$ python -q
>>> import numpy as np
>>> np.set_printoptions(precision=3, suppress=True, linewidth=160, legacy="1.25")
>>> def rnd(a):
...     return np.round(a, 3) + 0
... 
>>> M = np.load("mat.npy")
>>> M
array([[ 1.7,  1.3,  1.6, -0.2,  1.1, -0.3, -0.9,  0.5,  0. , -1.2],
       [-0.2,  0.2, -0.3, -0.9, -1.3,  0. , -0.3,  0.9,  0.6,  0.9],
       [-0.4, -0.9,  0.5, -0.4, -1.6, -0.8,  1.3, -0.1,  1.5,  2.4],
       [-0.7, -1.1, -0.5,  1.3, -0.9,  1.6,  1.7,  0.2,  1.7,  3. ],
       [ 2.3,  0.2,  0.5,  0.1, -0.5, -1. ,  0.4, -0.5, -1.1,  5.1],
       [-2.9, -0.3, -0.9,  1.1, -0.4, -0.8,  1.4, -1. ,  0.2,  3. ],
       [ 1.3, -1.1,  0.2, -0.1, -0.3,  0.3,  0.5, -1.8,  1.2,  0.3],
       [ 0.5,  0. , -0.2, -2. ,  0.1,  0.6, -0.2,  0.2,  0.3, -4.2],
       [ 3.2,  0.5,  1.7, -1.2,  0.2, -0.4, -0.4, -0.7,  0. , -1.2]])
>>> def softmax(z):
...     e = np.exp(z - z.max(axis=-1, keepdims=True))
...     return e / e.sum(axis=-1, keepdims=True)
... 
>>> rnd(softmax(M[6]))
array([0.25 , 0.023, 0.083, 0.062, 0.05 , 0.092, 0.112, 0.011, 0.226, 0.092])
>>> rnd(softmax(M[6] + 2))
array([0.25 , 0.023, 0.083, 0.062, 0.05 , 0.092, 0.112, 0.011, 0.226, 0.092])
>>> rnd(softmax(M).sum(axis=1))
array([1., 1., 1., 1., 1., 1., 1., 1., 1.])
>>> rnd(softmax(10 * M[6]))
array([0.731, 0.   , 0.   , 0.   , 0.   , 0.   , 0.   , 0.   , 0.269, 0.   ])
>>> att = M @ M.T / np.sqrt(10)
>>> rnd(softmax(att)[6] @ M)
array([ 1.052, -0.577,  0.362, -0.131, -0.465,  0.042,  0.563, -0.87 ,  0.782,  1.143])
>>> softmax(att).round(6).argmax(axis=1)
array([0, 2, 2, 3, 4, 5, 6, 7, 8])
>>> M.ravel(order="F")
array([ 1.7, -0.2, -0.4, -0.7,  2.3, -2.9,  1.3,  0.5,  3.2,  1.3,  0.2, -0.9, -1.1,  0.2, -0.3, -1.1,  0. ,  0.5,  1.6, -0.3,  0.5, -0.5,  0.5, -0.9,  0.2,
       -0.2,  1.7, -0.2, -0.9, -0.4,  1.3,  0.1,  1.1, -0.1, -2. , -1.2,  1.1, -1.3, -1.6, -0.9, -0.5, -0.4, -0.3,  0.1,  0.2, -0.3,  0. , -0.8,  1.6, -1. ,
       -0.8,  0.3,  0.6, -0.4, -0.9, -0.3,  1.3,  1.7,  0.4,  1.4,  0.5, -0.2, -0.4,  0.5,  0.9, -0.1,  0.2, -0.5, -1. , -1.8,  0.2, -0.7,  0. ,  0.6,  1.5,
        1.7, -1.1,  0.2,  1.2,  0.3,  0. , -1.2,  0.9,  2.4,  3. ,  5.1,  3. ,  0.3, -4.2, -1.2])
>>> M.reshape(-1, 2)
array([[ 1.7,  1.3],
       [ 1.6, -0.2],
       [ 1.1, -0.3],
       [-0.9,  0.5],
       [ 0. , -1.2],
       [-0.2,  0.2],
       [-0.3, -0.9],
       [-1.3,  0. ],
       [-0.3,  0.9],
       [ 0.6,  0.9],
       [-0.4, -0.9],
       [ 0.5, -0.4],
       [-1.6, -0.8],
       [ 1.3, -0.1],
       [ 1.5,  2.4],
       [-0.7, -1.1],
       [-0.5,  1.3],
       [-0.9,  1.6],
       [ 1.7,  0.2],
       [ 1.7,  3. ],
       [ 2.3,  0.2],
       [ 0.5,  0.1],
       [-0.5, -1. ],
       [ 0.4, -0.5],
       [-1.1,  5.1],
       [-2.9, -0.3],
       [-0.9,  1.1],
       [-0.4, -0.8],
       [ 1.4, -1. ],
       [ 0.2,  3. ],
       [ 1.3, -1.1],
       [ 0.2, -0.1],
       [-0.3,  0.3],
       [ 0.5, -1.8],
       [ 1.2,  0.3],
       [ 0.5,  0. ],
       [-0.2, -2. ],
       [ 0.1,  0.6],
       [-0.2,  0.2],
       [ 0.3, -4.2],
       [ 3.2,  0.5],
       [ 1.7, -1.2],
       [ 0.2, -0.4],
       [-0.4, -0.7],
       [ 0. , -1.2]])
>>> M.reshape(2, -1)
array([[ 1.7,  1.3,  1.6, -0.2,  1.1, -0.3, -0.9,  0.5,  0. , -1.2, -0.2,  0.2, -0.3, -0.9, -1.3,  0. , -0.3,  0.9,  0.6,  0.9, -0.4, -0.9,  0.5, -0.4, -1.6,
        -0.8,  1.3, -0.1,  1.5,  2.4, -0.7, -1.1, -0.5,  1.3, -0.9,  1.6,  1.7,  0.2,  1.7,  3. ,  2.3,  0.2,  0.5,  0.1, -0.5],
       [-1. ,  0.4, -0.5, -1.1,  5.1, -2.9, -0.3, -0.9,  1.1, -0.4, -0.8,  1.4, -1. ,  0.2,  3. ,  1.3, -1.1,  0.2, -0.1, -0.3,  0.3,  0.5, -1.8,  1.2,  0.3,
         0.5,  0. , -0.2, -2. ,  0.1,  0.6, -0.2,  0.2,  0.3, -4.2,  3.2,  0.5,  1.7, -1.2,  0.2, -0.4, -0.4, -0.7,  0. , -1.2]])
>>> T = M.reshape(9, 2, -1)
>>> np.einsum("ihd,jhd->hij", T, T).shape
(2, 9, 9)
>>> rnd(T.sum(axis=1))
array([[ 1.4,  0.4,  2.1, -0.2, -0.1],
       [-0.2, -0.1,  0.6, -0.3, -0.4],
       [-1.2,  0.4,  0.4,  1.1,  0.8],
       [ 0.9,  0.6, -0.3,  3. ,  2.1],
       [ 1.3,  0.6,  0. , -1. ,  4.6],
       [-3.7,  1.1, -1.9,  1.3,  2.6],
       [ 1.6, -0.6, -1.6,  1.1,  0. ],
       [ 1.1, -0.2,  0. , -1.7, -4.1],
       [ 2.8,  0.1,  1. , -1.2, -1. ]])
>>> T.transpose(1, 0, 2)
array([[[ 1.7,  1.3,  1.6, -0.2,  1.1],
        [-0.2,  0.2, -0.3, -0.9, -1.3],
        [-0.4, -0.9,  0.5, -0.4, -1.6],
        [-0.7, -1.1, -0.5,  1.3, -0.9],
        [ 2.3,  0.2,  0.5,  0.1, -0.5],
        [-2.9, -0.3, -0.9,  1.1, -0.4],
        [ 1.3, -1.1,  0.2, -0.1, -0.3],
        [ 0.5,  0. , -0.2, -2. ,  0.1],
        [ 3.2,  0.5,  1.7, -1.2,  0.2]],

       [[-0.3, -0.9,  0.5,  0. , -1.2],
        [ 0. , -0.3,  0.9,  0.6,  0.9],
        [-0.8,  1.3, -0.1,  1.5,  2.4],
        [ 1.6,  1.7,  0.2,  1.7,  3. ],
        [-1. ,  0.4, -0.5, -1.1,  5.1],
        [-0.8,  1.4, -1. ,  0.2,  3. ],
        [ 0.3,  0.5, -1.8,  1.2,  0.3],
        [ 0.6, -0.2,  0.2,  0.3, -4.2],
        [-0.4, -0.4, -0.7,  0. , -1.2]]])
>>> W = np.array([[7, 9, 8, 3],
...     [3, 6, 4, 9],
...     [9, 0, 2, 9],
...     [0, 3, 0, 5],
...     [5, 1, 2, 6],
...     [2, 2, 2, 5],
...     [3, 1, 2, 0],
...     [7, 7, 5, 1],
...     [8, 3, 1, 5],
...     [5, 5, 5, 1]])
>>> c = np.array([-3, 0, 0, 2])
>>> hid = np.maximum(M @ W + c, 0)
>>> (hid > 0).astype(int)
array([[1, 1, 1, 1],
       [1, 1, 1, 0],
       [1, 1, 1, 0],
       [1, 1, 1, 1],
       [1, 1, 1, 1],
       [0, 0, 0, 0],
       [1, 0, 1, 1],
       [0, 0, 0, 0],
       [1, 1, 1, 1]])
>>> rnd((hid > 0).mean(axis=0))
array([0.778, 0.667, 0.778, 0.556])
>>> Z = np.array([[-6, 8], [0, -6], [2, -2], [-3, -5]])
>>> rnd(hid @ Z)
array([[-234.6, -122. ],
       [  -0.2,  -42.6],
       [ -71.6,   76.6],
       [-104.5,   -8.7],
       [-109.2, -121.8],
       [   0. ,    0. ],
       [ -24.5,   19.9],
       [   0. ,    0. ],
       [-173.3,  -57.5]])
>>> (hid @ Z).round(6).argmax(axis=1)
array([1, 0, 1, 1, 0, 0, 1, 0, 1])
>>> U, sigma, Vt = np.linalg.svd(M, full_matrices=False)
>>> rnd(U.T @ U)
array([[1., 0., 0., 0., 0., 0., 0., 0., 0.],
       [0., 1., 0., 0., 0., 0., 0., 0., 0.],
       [0., 0., 1., 0., 0., 0., 0., 0., 0.],
       [0., 0., 0., 1., 0., 0., 0., 0., 0.],
       [0., 0., 0., 0., 1., 0., 0., 0., 0.],
       [0., 0., 0., 0., 0., 1., 0., 0., 0.],
       [0., 0., 0., 0., 0., 0., 1., 0., 0.],
       [0., 0., 0., 0., 0., 0., 0., 1., 0.],
       [0., 0., 0., 0., 0., 0., 0., 0., 1.]])
>>> rnd(sigma / sigma[0])
array([1.   , 0.643, 0.419, 0.285, 0.259, 0.196, 0.095, 0.074, 0.031])
>>> (sigma > 1e-8).sum()
9
>>> U.shape, sigma.shape, Vt.shape
((9, 9), (9,), (9, 10))
>>> np.abs(U[:, 0]).round(6).argmax()
7
>>> rnd(np.linalg.norm(M, axis=0))
array([5.428, 2.311, 2.68 , 3.061, 2.612, 2.354, 2.837, 2.476, 2.877, 8.437])
>>> rnd(np.linalg.norm(M, 2))
9.373
>>> rnd(np.linalg.norm(M[4], 1)), rnd(np.linalg.norm(M[4], np.inf))
(11.7, 5.1)
>>> rnd(np.linalg.norm(M) ** 2 / np.linalg.norm(M, 2) ** 2)
1.791
>>> W0 = np.load("run2.npy")
>>> W0
array([[ -5,   5,   4,   0,   3],
       [ -5,   2,   5,   0,  -4],
       [  4,   0,  -4,  -2,  -2],
       [  5,   4,  -3,  -1,   1],
       [-30,  15,  29,   0, -17]])
>>> U, sigma, Vt = np.linalg.svd(W0)
>>> np.argmax(sigma[:-1] / (sigma[1:] + 1e-6)) + 1
4
>>> other = U[:, :4] @ np.diag(sigma[:4]) @ Vt[:4]
>>> rnd(np.abs(W0 - other).max())
0.0
>>> rnd(np.linalg.norm(W0 - other) / np.linalg.norm(W0))
0.0
>>> np.linalg.matrix_rank(W0, rtol=0.05)
3
>>> rnd(np.linalg.norm(W0 - other, 2)), rnd(sigma[4])
(0.0, 0.0)
>>> rnd(other)
array([[ -5.,   5.,   4.,   0.,   3.],
       [ -5.,   2.,   5.,   0.,  -4.],
       [  4.,   0.,  -4.,  -2.,  -2.],
       [  5.,   4.,  -3.,  -1.,   1.],
       [-30.,  15.,  29.,   0., -17.]])
>>> np.kron(np.eye(2, dtype=int), W0)
array([[ -5,   5,   4,   0,   3,   0,   0,   0,   0,   0],
       [ -5,   2,   5,   0,  -4,   0,   0,   0,   0,   0],
       [  4,   0,  -4,  -2,  -2,   0,   0,   0,   0,   0],
       [  5,   4,  -3,  -1,   1,   0,   0,   0,   0,   0],
       [-30,  15,  29,   0, -17,   0,   0,   0,   0,   0],
       [  0,   0,   0,   0,   0,  -5,   5,   4,   0,   3],
       [  0,   0,   0,   0,   0,  -5,   2,   5,   0,  -4],
       [  0,   0,   0,   0,   0,   4,   0,  -4,  -2,  -2],
       [  0,   0,   0,   0,   0,   5,   4,  -3,  -1,   1],
       [  0,   0,   0,   0,   0, -30,  15,  29,   0, -17]])
>>> rnd(np.linalg.det(W0.T))
0.0
>>> rnd(np.linalg.eigvals(W0))
array([-11.578+13.321j, -11.578-13.321j,   0.    +0.j   ,  -0.922 +0.974j,  -0.922 -0.974j])
>>> rnd(np.trace(np.linalg.pinv(W0) @ W0))
4.0
>>> rnd(W0 @ np.linalg.pinv(W0) @ W0)
array([[ -5.,   5.,   4.,   0.,   3.],
       [ -5.,   2.,   5.,   0.,  -4.],
       [  4.,   0.,  -4.,  -2.,  -2.],
       [  5.,   4.,  -3.,  -1.,   1.],
       [-30.,  15.,  29.,   0., -17.]])
>>> np.abs(np.diag(np.linalg.qr(W0)[1])) > 1e-9
array([ True,  True,  True,  True, False])
>>> other = W0 / np.sqrt((W0 ** 2).mean(axis=1, keepdims=True))
>>> rnd(other[4])
array([-1.413,  0.706,  1.366,  0.   , -0.8  ])
>>> rnd(W0 - W0.mean(axis=1, keepdims=True))
array([[ -6.4,   3.6,   2.6,  -1.4,   1.6],
       [ -4.6,   2.4,   5.4,   0.4,  -3.6],
       [  4.8,   0.8,  -3.2,  -1.2,  -1.2],
       [  3.8,   2.8,  -4.2,  -2.2,  -0.2],
       [-29.4,  15.6,  29.6,   0.6, -16.4]])
>>> rnd(np.linalg.norm(other, axis=1))
array([2.236, 2.236, 2.236, 2.236, 2.236])
>>> np.linalg.matrix_rank(W0 - W0.mean(axis=1, keepdims=True))
4
>>> rnd(softmax(W0[1]))
array([0.   , 0.047, 0.946, 0.006, 0.   ])
>>> rnd(softmax(10 * W0[1]))
array([0., 0., 1., 0., 0.])
>>> att = W0 @ W0.T / np.sqrt(5)
>>> rnd(softmax(att)[1] @ W0)
array([-30.,  15.,  29.,   0., -17.])
>>> rnd(softmax(att))
array([[0.   , 0.   , 0.   , 0.   , 1.   ],
       [0.   , 0.   , 0.   , 0.   , 1.   ],
       [0.   , 0.   , 0.973, 0.027, 0.   ],
       [0.   , 0.   , 0.   , 1.   , 0.   ],
       [0.   , 0.   , 0.   , 0.   , 1.   ]])
>>> other = np.array([[2, 3, 3, -1], [0, 0, 1, 1], [2, -2, 2, 3], [3, 2, 3, 1]])
>>> Z = np.array([[1, 1, 4], [7, 3, 5], [2, 3, 3]])
>>> data = np.block([[other, np.zeros((4, 3))], [np.zeros((3, 4)), Z]])
>>> data
array([[ 2.,  3.,  3., -1.,  0.,  0.,  0.],
       [ 0.,  0.,  1.,  1.,  0.,  0.,  0.],
       [ 2., -2.,  2.,  3.,  0.,  0.,  0.],
       [ 3.,  2.,  3.,  1.,  0.,  0.,  0.],
       [ 0.,  0.,  0.,  0.,  1.,  1.,  4.],
       [ 0.,  0.,  0.,  0.,  7.,  3.,  5.],
       [ 0.,  0.,  0.,  0.,  2.,  3.,  3.]])
>>> np.unravel_index(np.abs(data).argmax(), data.shape)
(5, 4)
>>> rnd(data.mean(axis=0))
array([1.   , 0.429, 1.286, 0.571, 1.429, 1.   , 1.714])
>>> np.abs(data).max()
7.0
>>> data.sum(axis=0)
array([ 7.,  3.,  9.,  4., 10.,  7., 12.])
>>> rng = np.random.default_rng(64384)
>>> z = rng.permutation(7)
>>> other = data[:, z] * rng.choice([-1, 1], 7)
>>> other
array([[-1., -3., -0.,  2., -0., -3., -0.],
       [ 1., -0., -0.,  0., -0., -1., -0.],
       [ 3.,  2., -0.,  2., -0., -2., -0.],
       [ 1., -2., -0.,  3., -0., -3., -0.],
       [ 0., -0., -4.,  0., -1., -0., -1.],
       [ 0., -0., -5.,  0., -3., -0., -7.],
       [ 0., -0., -3.,  0., -3., -0., -2.]])
>>> U, _, Vt = np.linalg.svd(data.T @ other)
>>> z
array([3, 1, 6, 0, 5, 2, 4])
>>> vec = np.array([2, 2, 1, 2, 2, 0, 1])
>>> rhs = other @ vec
>>> c, lr = np.zeros(7), 1 / np.linalg.norm(other, 2) ** 2
>>> for i in range(20):
...     c -= lr * other.T @ (other @ c - rhs)
...     if i % 5 == 0: print(i, round(np.linalg.norm(other @ c - rhs), 3))
... 
0 12.186
5 4.611
10 2.407
15 1.836
>>> rnd(c)
array([ 2.215,  1.845,  1.283,  1.031,  1.218, -0.679,  1.182])
>>> rnd(np.linalg.cond(other))
18.918
